In [1]: import numpy as np

In [2]: np.set_printoptions(precision=2, suppress=True, linewidth=140, legacy="1.25")

In [3]: def tidy(a):
   ...:     return np.round(a, 2) + 0
   ...: 

In [4]: rng = np.random.default_rng(653111)

In [5]: theta = np.sort(rng.uniform(-2, 2, 19))

In [6]: mat = np.c_[theta, theta ** 2, theta ** 3] @ np.array([[-1, -5, 0], [-3, -1, -4], [-4, -3, -2]])

In [7]: tidy(mat)
Out[7]: 
array([[ 11.27,  18.8 ,  -1.93],
       [  9.7 ,  17.04,  -2.12],
       [  9.37,  16.67,  -2.15],
       [  6.81,  13.66,  -2.34],
       [  4.01,  10.05,  -2.32],
       [  3.69,   9.6 ,  -2.29],
       [  1.51,   6.11,  -1.83],
       [  1.09,   5.26,  -1.63],
       [  0.76,   4.48,  -1.42],
       [  0.49,   3.67,  -1.15],
       [  0.35,   3.16,  -0.96],
       [  0.26,   2.7 ,  -0.78],
       [ -0.11,  -0.44,  -0.03],
       [ -1.99,  -3.4 ,  -1.44],
       [ -2.41,  -3.87,  -1.77],
       [ -2.43,  -3.88,  -1.78],
       [ -3.82,  -5.29,  -2.86],
       [ -4.51,  -5.94,  -3.39],
       [-18.39, -17.3 , -13.42]])

In [8]: G = np.cov(mat, rowvar=False)

In [9]: tidy(np.linalg.eigvalsh(G)[::-1])
Out[9]: array([129.69,   6.48,   0.46])

In [10]: tidy(np.corrcoef(mat[:, 1], mat[:, 0])[0, 1])
Out[10]: 0.97

In [11]: tidy(np.corrcoef(mat.T))
Out[11]: 
array([[1.  , 0.97, 0.67],
       [0.97, 1.  , 0.51],
       [0.67, 0.51, 1.  ]])

In [12]: tidy(G)
Out[12]: 
array([[42.52, 58.68, 12.18],
       [58.68, 86.42, 13.1 ],
       [12.18, 13.1 ,  7.69]])

In [13]: x = np.array([0, 0, 0])

In [14]: y = mat @ x

In [15]: tidy(np.linalg.lstsq(mat, y)[0])
Out[15]: array([0., 0., 0.])

In [16]: y = y + 0.3 * rng.normal(size=19)

In [17]: tidy(y)
Out[17]: array([-0.16,  0.  ,  0.11,  0.44, -0.59, -0.55,  0.01, -0.72, -0.41, -0.3 ,  0.19,  0.06, -0.1 ,  0.08,  0.86, -0.24,  0.12,  0.82, -0.06])

In [18]: c, *_ = np.linalg.lstsq(mat, y)

In [19]: tidy(c)
Out[19]: array([ 0.24, -0.15, -0.14])

In [20]: c.round()
Out[20]: array([ 0., -0., -0.])

In [21]: A2 = mat + rng.integers(-2, 3, (19, 2)) @ rng.integers(-2, 3, (2, 3))

In [22]: tidy(A2)
Out[22]: 
array([[ 12.27,  16.8 ,  -2.93],
       [  8.7 ,  17.04,  -4.12],
       [  8.37,  18.67,  -1.15],
       [  2.81,  17.66,  -4.34],
       [  4.01,  10.05,  -2.32],
       [  3.69,  11.6 ,   0.71],
       [  4.51,   4.11,   1.17],
       [  0.09,   7.26,  -0.63],
       [  0.76,   2.48,  -4.42],
       [ -1.51,   5.67,  -2.15],
       [  3.35,   1.16,   2.04],
       [ -3.74,   6.7 ,  -2.78],
       [  0.89,  -0.44,   1.97],
       [ -2.99,  -5.4 ,  -6.44],
       [ -2.41,  -5.87,  -4.77],
       [ -2.43,  -7.88,  -7.78],
       [ -6.82,  -1.29,  -2.86],
       [ -5.51,  -1.94,   0.61],
       [-17.39, -19.3 , -14.42]])

In [23]: tidy(np.linalg.svd(A2 - mat, compute_uv=False))
Out[23]: array([13.6 , 12.37,  0.  ])

In [24]: tidy(A2 - mat)
Out[24]: 
array([[ 1., -2., -1.],
       [-1.,  0., -2.],
       [-1.,  2.,  1.],
       [-4.,  4., -2.],
       [ 0.,  0.,  0.],
       [ 0.,  2.,  3.],
       [ 3., -2.,  3.],
       [-1.,  2.,  1.],
       [ 0., -2., -3.],
       [-2.,  2., -1.],
       [ 3., -2.,  3.],
       [-4.,  4., -2.],
       [ 1.,  0.,  2.],
       [-1., -2., -5.],
       [ 0., -2., -3.],
       [ 0., -4., -6.],
       [-3.,  4.,  0.],
       [-1.,  4.,  4.],
       [ 1., -2., -1.]])
